$ python3 -q
>>> import numpy as np
>>> np.set_printoptions(suppress=True, linewidth=140)
>>> rd = lambda a: np.round(a, 1) + 0
>>> A = np.load("run13.npy")
>>> A
array([[1, 0, 0, 0, 0, 0, 0, 0, 0],
       [7, 3, 0, 0, 0, 0, 0, 0, 0],
       [7, 8, 5, 0, 0, 0, 0, 0, 0],
       [8, 8, 5, 4, 0, 0, 0, 0, 0],
       [1, 5, 2, 5, 8, 0, 0, 0, 0],
       [2, 9, 2, 0, 9, 6, 0, 0, 0],
       [8, 3, 3, 4, 7, 7, 1, 0, 0],
       [5, 1, 8, 2, 5, 6, 5, 8, 0],
       [4, 4, 5, 2, 6, 1, 2, 2, 5]])
>>> rng = np.random.default_rng(83224)
>>> labels = rng.permutation(9)
>>> labels
array([8, 6, 7, 0, 1, 2, 4, 5, 3])
>>> Y = A[labels][:, labels]
>>> rd(np.linalg.det(Y)), rd(np.linalg.det(A[labels]))
(np.float64(115200.0), np.float64(115200.0))
>>> np.diag(Y)
array([5, 1, 8, 1, 3, 5, 8, 6, 4])
>>> np.linalg.matrix_rank(A)
np.int64(9)
>>> np.diff(A, axis=0)
array([[ 6,  3,  0,  0,  0,  0,  0,  0,  0],
       [ 0,  5,  5,  0,  0,  0,  0,  0,  0],
       [ 1,  0,  0,  4,  0,  0,  0,  0,  0],
       [-7, -3, -3,  1,  8,  0,  0,  0,  0],
       [ 1,  4,  0, -5,  1,  6,  0,  0,  0],
       [ 6, -6,  1,  4, -2,  1,  1,  0,  0],
       [-3, -2,  5, -2, -2, -1,  4,  8,  0],
       [-1,  3, -3,  0,  1, -5, -3, -6,  5]])
>>> A - A[0]
array([[0, 0, 0, 0, 0, 0, 0, 0, 0],
       [6, 3, 0, 0, 0, 0, 0, 0, 0],
       [6, 8, 5, 0, 0, 0, 0, 0, 0],
       [7, 8, 5, 4, 0, 0, 0, 0, 0],
       [0, 5, 2, 5, 8, 0, 0, 0, 0],
       [1, 9, 2, 0, 9, 6, 0, 0, 0],
       [7, 3, 3, 4, 7, 7, 1, 0, 0],
       [4, 1, 8, 2, 5, 6, 5, 8, 0],
       [3, 4, 5, 2, 6, 1, 2, 2, 5]])
>>> np.abs(A).max()
np.int64(9)
>>> np.unravel_index(np.abs(A).argmax(), A.shape)
(np.int64(5), np.int64(1))
>>> np.count_nonzero(A)
np.int64(44)
>>> rd(A.mean(axis=0))
array([4.8, 4.6, 3.3, 1.9, 3.9, 2.2, 0.9, 1.1, 0.6])
>>> A.shape
(9, 9)
>>> vec = np.array([3, 3, 3, 3, 2, 2, 2, 1, 1])
>>> y = A @ vec
>>> y
array([ 3, 30, 60, 75, 55, 69, 84, 88, 70])
>>> rd(np.linalg.solve(A, A[:, 1]))
array([0., 1., 0., 0., 0., 0., 0., 0., 0.])
>>> rd(np.linalg.solve(A, y + A[:, 0]))
array([4., 3., 3., 3., 2., 2., 2., 1., 1.])
>>> rd(np.linalg.solve(A, -2 * y))
array([-6., -6., -6., -6., -4., -4., -4., -2., -2.])
